$ python -q
>>> import numpy as np
>>> np.set_printoptions(precision=2, suppress=True, linewidth=120)
>>> def rnd(a):
...     return np.round(a, 2) + 0
... 
>>> J = np.array([[-0.7, -0.5, -0.9, 0.5, -0.6, -0.8],
...     [-0.3, 0.0, 0.5, -0.4, -0.1, -0.7],
...     [-1.5, -0.3, -0.9, 0.8, 0.0, 1.2],
...     [-1.7, 0.2, -1.6, -1.4, -0.6, -1.8],
...     [-0.5, 1.8, 1.9, 1.3, -0.9, -0.7],
...     [-1.9, -0.3, -2.2, -2.3, -0.3, -0.7],
...     [1.4, 0.7, 0.6, -0.8, -1.3, -0.9],
...     [-1.2, 1.5, -1.4, -0.2, -0.2, -1.3],
...     [-0.1, -0.7, 1.6, 0.2, 0.4, 0.3],
...     [-0.4, -0.1, 0.2, -0.1, -0.8, -0.3],
...     [0.2, 0.7, -0.3, 0.9, 0.2, 0.1],
...     [-0.6, -0.7, 1.1, -0.4, -0.2, -1.2],
...     [-1.7, 1.1, 0.7, -1.3, 0.4, -0.1],
...     [-2.1, -0.1, 0.2, 0.3, 0.4, -2.5]])
>>> J[10] *= 3
>>> rnd(J)
array([[-0.7, -0.5, -0.9,  0.5, -0.6, -0.8],
       [-0.3,  0. ,  0.5, -0.4, -0.1, -0.7],
       [-1.5, -0.3, -0.9,  0.8,  0. ,  1.2],
       [-1.7,  0.2, -1.6, -1.4, -0.6, -1.8],
       [-0.5,  1.8,  1.9,  1.3, -0.9, -0.7],
       [-1.9, -0.3, -2.2, -2.3, -0.3, -0.7],
       [ 1.4,  0.7,  0.6, -0.8, -1.3, -0.9],
       [-1.2,  1.5, -1.4, -0.2, -0.2, -1.3],
       [-0.1, -0.7,  1.6,  0.2,  0.4,  0.3],
       [-0.4, -0.1,  0.2, -0.1, -0.8, -0.3],
       [ 0.6,  2.1, -0.9,  2.7,  0.6,  0.3],
       [-0.6, -0.7,  1.1, -0.4, -0.2, -1.2],
       [-1.7,  1.1,  0.7, -1.3,  0.4, -0.1],
       [-2.1, -0.1,  0.2,  0.3,  0.4, -2.5]])
>>> B = np.array([[0, 2], [-2, 2], [3, 0], [0, -2], [1, -3], [-3, -2]])
>>> np.linalg.matrix_rank(J @ B)
np.int64(2)
>>> print(np.linalg.matrix_rank(np.vstack([J, B.T])))
6
>>> print(np.vstack([J, B.T]).shape)
(16, 6)
>>> rnd(np.einsum("ij->j", J))
array([-10.7,   4.7,  -1.1,  -1.1,  -3.2,  -9.2])
>>> Ac = (J - J.mean(axis=0)) / J.std(axis=0)
>>> np.argwhere(np.abs(Ac) > 2)
array([[ 2,  5],
       [ 6,  0],
       [10,  3],
       [13,  5]])
>>> b = np.linalg.lstsq(np.delete(Ac, 1, axis=1), Ac[:, 1])[0]
>>> print(np.abs(b).argmax())
2
>>> Ac = J - J.mean(axis=0)
>>> U, sig, VT = np.linalg.svd(Ac, full_matrices=False)
>>> rnd((sig ** 2).sum() ** 2 / (sig ** 4).sum())
np.float64(3.86)
>>> rnd(np.abs(VT[-1]))
array([0.4 , 0.  , 0.07, 0.19, 0.87, 0.18])
>>> rnd(VT[0] * np.sign(VT[0, np.abs(VT[0]).argmax()]))
array([0.45, 0.26, 0.5 , 0.64, 0.03, 0.26])
>>> B = np.c_[J[:, :5] @ np.array([[1, 0, 1, 1, -1],
...     [-1, 1, 1, -2, -2],
...     [2, 0, -1, 2, -2],
...     [-2, -1, 2, -2, -1],
...     [2, 1, 1, 1, 0]]), np.array([2, 2, 3, 0, 3, 1, 2, 2, 2, 0, 2, 2, 2, 2])]
>>> rnd(B)
array([[ -4.2,  -1.6,   0.1,  -3.1,   3. ,   2. ],
       [  1.3,   0.3,  -1.7,   1.4,  -0.3,   2. ],
       [ -4.6,  -1.1,   0.7,  -4.3,   3.1,   3. ],
       [ -3.5,   1. ,  -3.3,  -3.1,   5.9,   0. ],
       [ -2.9,  -0.4,   1.1,  -3.8,  -8.2,   3. ],
       [ -2. ,   1.7,  -4.9,  -1.4,   9.2,   1. ],
       [  0.9,   0.2,  -1.4,   1.5,  -3.2,   2. ],
       [ -5.5,   1.5,   1.1,  -6.8,   1.2,   2. ],
       [  4.2,  -0.5,  -1.6,   4.5,  -1.9,   2. ],
       [ -1.3,  -0.8,  -1.7,  -0.4,   0.3,   0. ],
       [ -7.5,   0. ,   9.6, -10.2,  -5.7,   2. ],
       [  2.7,  -0.5,  -3.4,   3.6,   0.2,   2. ],
       [  2. ,   2.8,  -3.5,   0.5,  -0.6,   2. ],
       [ -1.4,   0. ,  -1.4,  -1.7,   1.6,   2. ]])
>>> np.linalg.matrix_rank(np.c_[J, B])
np.int64(7)
>>> print(np.linalg.matrix_rank(B))
6
>>> rnd(np.linalg.lstsq(J, B[:, 0])[0])
array([ 1., -1.,  2., -2.,  2.,  0.])
>>> C = J[[2, 4]].astype(float)
>>> for _ in range(3):
...     z = np.linalg.norm(J[:, None] - C, axis=-1).argmin(axis=1)
...     C = np.array([J[z == j].mean(axis=0) for j in range(2)])
... 
>>> z
array([0, 1, 0, 0, 1, 0, 1, 0, 1, 1, 1, 1, 0, 0])
>>> print(np.bincount(z))
[7 7]
>>> arr = np.load("w.npy")
>>> arr
array([[0, 0, 1, 0, 0, 0, 0],
       [0, 0, 0, 0, 0, 0, 1],
       [1, 0, 0, 0, 0, 0, 0],
       [0, 0, 0, 0, 1, 0, 0],
       [0, 0, 0, 1, 0, 1, 0],
       [0, 0, 0, 0, 1, 0, 0],
       [0, 1, 0, 0, 0, 0, 0]])
>>> t3 = np.stack([arr, 3 * arr, arr[::-1]])
>>> rnd(np.linalg.norm(t3, axis=(1, 2)))
array([2.83, 8.49, 2.83])
>>> rnd(np.linalg.det(t3))
array([0., 0., 0.])
>>> np.linalg.matrix_rank(t3)
array([6, 6, 6])
>>> t3.sum(axis=0)
array([[0, 1, 4, 0, 0, 0, 0],
       [0, 0, 0, 0, 1, 0, 4],
       [4, 0, 0, 1, 0, 1, 0],
       [0, 0, 0, 0, 5, 0, 0],
       [1, 0, 0, 4, 0, 4, 0],
       [0, 0, 0, 0, 4, 0, 1],
       [0, 4, 1, 0, 0, 0, 0]])
>>> np.linalg.matrix_rank(t3.reshape(3, -1))
np.int64(2)
>>> E = np.array([[-2, -1, -1, -1, 2, 0], [1, -1, 2, 2, -1, -1], [2, -1, 2, -2, -2, 2]])
>>> E[1] = E[2]
>>> print(E)
[[-2 -1 -1 -1  2  0]
 [ 2 -1  2 -2 -2  2]
 [ 2 -1  2 -2 -2  2]]
>>> print(rnd(np.linalg.norm(E, "nuc")))
9.55
>>> np.linalg.norm(E, axis=1).argmax()
np.int64(1)
>>> rnd(np.linalg.norm(E) ** 2 / np.linalg.norm(E, 2) ** 2)
np.float64(1.18)
>>> rnd(np.linalg.norm(E, axis=1))
array([3.32, 4.58, 4.58])
>>> print(rnd(np.linalg.norm(E, 2)))
6.7
>>> U, sig, VT = np.linalg.svd(E)
>>> rnd(sig)
array([6.7 , 2.85, 0.  ])
>>> B = U[:, :2] @ np.diag(sig[:2]) @ VT[:2]
>>> rnd(np.linalg.norm(E - B, 2)), rnd(sig[2])
(np.float64(0.0), np.float64(0.0))
>>> np.linalg.matrix_rank(B)
np.int64(2)
>>> rnd(np.linalg.norm(E - B) / np.linalg.norm(E))
np.float64(0.0)
>>> np.linalg.matrix_rank(E, rtol=0.05)
np.int64(2)
>>> B = E[0, 0] * E[1:] - np.outer(E[1:, 0], E[0])
>>> B
array([[ 0,  4, -2,  6,  0, -4],
       [ 0,  4, -2,  6,  0, -4]])
>>> np.flatnonzero(~B.round(6).any(axis=1))
array([], dtype=int64)
>>> E[:, 0] / E[0, 0]
array([ 1., -1., -1.])
>>> rnd(np.linalg.norm(E, 2) / np.linalg.norm(E))
np.float64(0.92)
>>> np.linalg.cond(E) > 100
np.True_
>>> B = E / np.linalg.norm(E, axis=1, keepdims=True)
>>> G = B @ B.T
>>> rnd(G)
array([[ 1.  , -0.46, -0.46],
       [-0.46,  1.  ,  1.  ],
       [-0.46,  1.  ,  1.  ]])
>>> (G - 2 * np.eye(3)).round(6).argmax(axis=1)
array([1, 2, 1])
>>> print(rnd(np.degrees(np.arccos(np.clip(G[0, 2], -1, 1)))))
117.42
>>> rnd(np.linalg.norm(B, axis=1))
array([1., 1., 1.])
>>> rng = np.random.default_rng(62844)
>>> X = np.eye(5, dtype=int)[rng.permutation(5)]
>>> X
array([[0, 0, 0, 0, 1],
       [0, 1, 0, 0, 0],
       [1, 0, 0, 0, 0],
       [0, 0, 0, 1, 0],
       [0, 0, 1, 0, 0]])
>>> np.linalg.matrix_power(X, 100)
array([[0, 0, 0, 0, 1],
       [0, 1, 0, 0, 0],
       [1, 0, 0, 0, 0],
       [0, 0, 0, 1, 0],
       [0, 0, 1, 0, 0]])
>>> print(X @ np.ones(5))
[1. 1. 1. 1. 1.]
>>> np.linalg.matrix_power(X, 2)
array([[0, 0, 1, 0, 0],
       [0, 1, 0, 0, 0],
       [0, 0, 0, 0, 1],
       [0, 0, 0, 1, 0],
       [1, 0, 0, 0, 0]])
>>> pr = np.eye(5)[0]
>>> for _ in range(5):
...     pr = pr @ X
...     print(pr.round(2))
... 
[0. 0. 0. 0. 1.]
[0. 0. 1. 0. 0.]
[1. 0. 0. 0. 0.]
[0. 0. 0. 0. 1.]
[0. 0. 1. 0. 0.]
>>> (X + X.T) / 2
array([[0. , 0. , 0.5, 0. , 0.5],
       [0. , 1. , 0. , 0. , 0. ],
       [0.5, 0. , 0. , 0. , 0.5],
       [0. , 0. , 0. , 1. , 0. ],
       [0.5, 0. , 0.5, 0. , 0. ]])
>>> X @ X
array([[0, 0, 1, 0, 0],
       [0, 1, 0, 0, 0],
       [0, 0, 0, 0, 1],
       [0, 0, 0, 1, 0],
       [1, 0, 0, 0, 0]])
>>> np.allclose(X @ X.T, X.T @ X)
True
>>> np.trace(X)
np.int64(2)
>>> print(np.linalg.matrix_power(X, 3))
[[1 0 0 0 0]
 [0 1 0 0 0]
 [0 0 1 0 0]
 [0 0 0 1 0]
 [0 0 0 0 1]]
>>> f, r1 = X[3], X[4]
>>> print(f @ r1)
0
>>> pr = (f @ r1) / (f @ f) * f
>>> np.outer(f, r1)
array([[0, 0, 0, 0, 0],
       [0, 0, 0, 0, 0],
       [0, 0, 0, 0, 0],
       [0, 0, 1, 0, 0],
       [0, 0, 0, 0, 0]])
>>> np.linalg.matrix_rank(np.outer(f, r1))
np.int64(1)
>>> pr
array([0., 0., 0., 0., 0.])
>>> print((r1 - pr) @ f)
0.0
>>> F = np.load("case4.npy")
>>> F
array([[ 1, -1, -5, -4, -5],
       [ 4, -2, -6, -3, -2],
       [ 1, -1, -2, -1,  0],
       [ 8,  8, 18, 18, 14]])
>>> f, r1 = F[3], F[1]
>>> f @ r1
np.int64(-174)
>>> f @ f
np.int64(972)
>>> pr = (f @ r1) / (f @ f) * f
>>> np.linalg.matrix_rank(np.outer(f, r1))
np.int64(1)
>>> rnd(r1 - pr)
array([ 5.43, -0.57, -2.78,  0.22,  0.51])
>>> print(rnd((r1 - pr) @ f))
0.0
>>> print(rnd(pr))
[-1.43 -1.43 -3.22 -3.22 -2.51]
>>> np.outer(f, r1)
array([[  32,  -16,  -48,  -24,  -16],
       [  32,  -16,  -48,  -24,  -16],
       [  72,  -36, -108,  -54,  -36],
       [  72,  -36, -108,  -54,  -36],
       [  56,  -28,  -84,  -42,  -28]])
>>> print(rnd(np.linalg.norm(f + r1) ** 2 + np.linalg.norm(f - r1) ** 2))
2082.0
>>> U, sig, VT = np.linalg.svd(F)
>>> evecs = VT[:(sig > 1e-8).sum()]
>>> x = F[2] + -1 * F[1] + rng.integers(2) * np.eye(5)[2]
>>> x
array([-3.,  1.,  5.,  2.,  2.])
>>> np.linalg.matrix_rank(np.vstack([F, x]))
np.int64(4)
>>> rnd(np.linalg.norm(x - evecs.T @ evecs @ x))
np.float64(0.65)
>>> rnd(np.diag(evecs.T @ evecs))
array([0.9 , 0.32, 0.58, 0.34, 0.85])
>>> B = F / np.sqrt((F ** 2).mean(axis=1, keepdims=True))
>>> print(rnd(F - F.mean(axis=1, keepdims=True)))
[[ 3.8  1.8 -2.2 -1.2 -2.2]
 [ 5.8 -0.2 -4.2 -1.2 -0.2]
 [ 1.6 -0.4 -1.4 -0.4  0.6]
 [-5.2 -5.2  4.8  4.8  0.8]]
>>> np.linalg.matrix_rank(B) == np.linalg.matrix_rank(F)
np.True_
>>> m1 = np.load("out8.npy")
>>> m1
array([[ 2,  0,  0],
       [ 0,  0,  0],
       [-2,  0,  0]])
>>> np.poly(m1)
array([ 1., -2.,  0.,  0.])
>>> np.einsum("ij,ji->", m1, m1)
np.int64(4)
>>> rnd(np.linalg.det(2 * m1)), rnd(np.linalg.det(m1))
(np.float64(0.0), np.float64(0.0))
>>> rnd(np.linalg.eigvals(m1).sum().real)
np.float64(2.0)
>>> U, sig, VT = np.linalg.svd(F)
>>> np.argmax(sig[:-1] / (sig[1:] + 1e-6)) + 1
np.int64(3)
>>> B = U[:, :3] @ np.diag(sig[:3]) @ VT[:3]
>>> rnd(np.abs(F - B).max())
np.float64(0.0)
>>> print(rnd(B))
[[ 1. -1. -5. -4. -5.]
 [ 4. -2. -6. -3. -2.]
 [ 1. -1. -2. -1.  0.]
 [ 8.  8. 18. 18. 14.]]
>>> U, sig, VT = np.linalg.svd(m1)
>>> rnd(sig)
array([2.83, 0.  , 0.  ])
>>> B = U[:, :1] @ np.diag(sig[:1]) @ VT[:1]
>>> np.linalg.matrix_rank(m1, rtol=0.05)
np.int64(1)
>>> rnd(np.linalg.norm(m1 - B) / np.linalg.norm(m1))
np.float64(0.0)
>>> rnd(np.abs(m1 - B).max())
np.float64(0.0)
>>> mat = np.diag(np.array([0, -4, 4, -2, -5, 2, -2])) + -1 * np.eye(7, k=1) + -1 * np.eye(7, k=-1)
>>> mat
array([[ 0., -1.,  0.,  0.,  0.,  0.,  0.],
       [-1., -4., -1.,  0.,  0.,  0.,  0.],
       [ 0., -1.,  4., -1.,  0.,  0.,  0.],
       [ 0.,  0., -1., -2., -1.,  0.,  0.],
       [ 0.,  0.,  0., -1., -5., -1.,  0.],
       [ 0.,  0.,  0.,  0., -1.,  2., -1.],
       [ 0.,  0.,  0.,  0.,  0., -1., -2.]])
>>> x = np.array([0, 3, 2, 1, 1, 1])
>>> E @ x
array([-4, -1, -1])
>>> print((E * x).sum(axis=1))
[-4 -1 -1]
>>> np.einsum("ij,j->i", E, x)
array([-4, -1, -1])
>>> E * x
array([[ 0, -3, -2, -1,  2,  0],
       [ 0, -3,  4, -2, -2,  2],
       [ 0, -3,  4, -2, -2,  2]])
>>> E @ np.eye(6)[0]
array([-2.,  2.,  2.])
>>> evals, evecs = np.linalg.eigh(mat)
>>> x = np.array([0, 2, 2, -1, 2, -2, -2])
>>> np.abs(mat).sum(axis=1).max(), rnd(np.abs(evals).max())
(np.float64(7.0), np.float64(5.44))
>>> rnd(evecs * np.maximum(evals, 0) @ evecs.T)
array([[ 0.22, -0.06,  0.11, -0.01,  0.  ,  0.  ,  0.  ],
       [-0.06,  0.07, -0.51,  0.08, -0.01,  0.  ,  0.  ],
       [ 0.11, -0.51,  4.11, -0.67,  0.07,  0.  ,  0.  ],
       [-0.01,  0.08, -0.67,  0.11, -0.02,  0.07, -0.02],
       [ 0.  , -0.01,  0.07, -0.02,  0.04, -0.31,  0.07],
       [ 0.  ,  0.  ,  0.  ,  0.07, -0.31,  2.21, -0.51],
       [ 0.  ,  0.  ,  0.  , -0.02,  0.07, -0.51,  0.12]])
>>> W0 = np.loadtxt("data.csv", delimiter=",")
>>> W0
array([[6., 4., 4., 2.],
       [4., 6., 0., 3.],
       [4., 0., 6., 3.],
       [2., 3., 3., 4.]])
>>> np.linalg.lstsq(F[:-1].T, F[-1])[2]
np.int32(3)
>>> rnd(np.trace(np.linalg.pinv(F) @ F))
np.float64(3.0)
>>> evals, evecs = np.linalg.eig(W0)
>>> rnd(evals)
array([13.7 ,  2.81, -0.52,  6.  ])
>>> rnd(np.sort(np.linalg.eigvals(W0 @ W0)))
array([  0.27,   7.92,  36.  , 187.81])
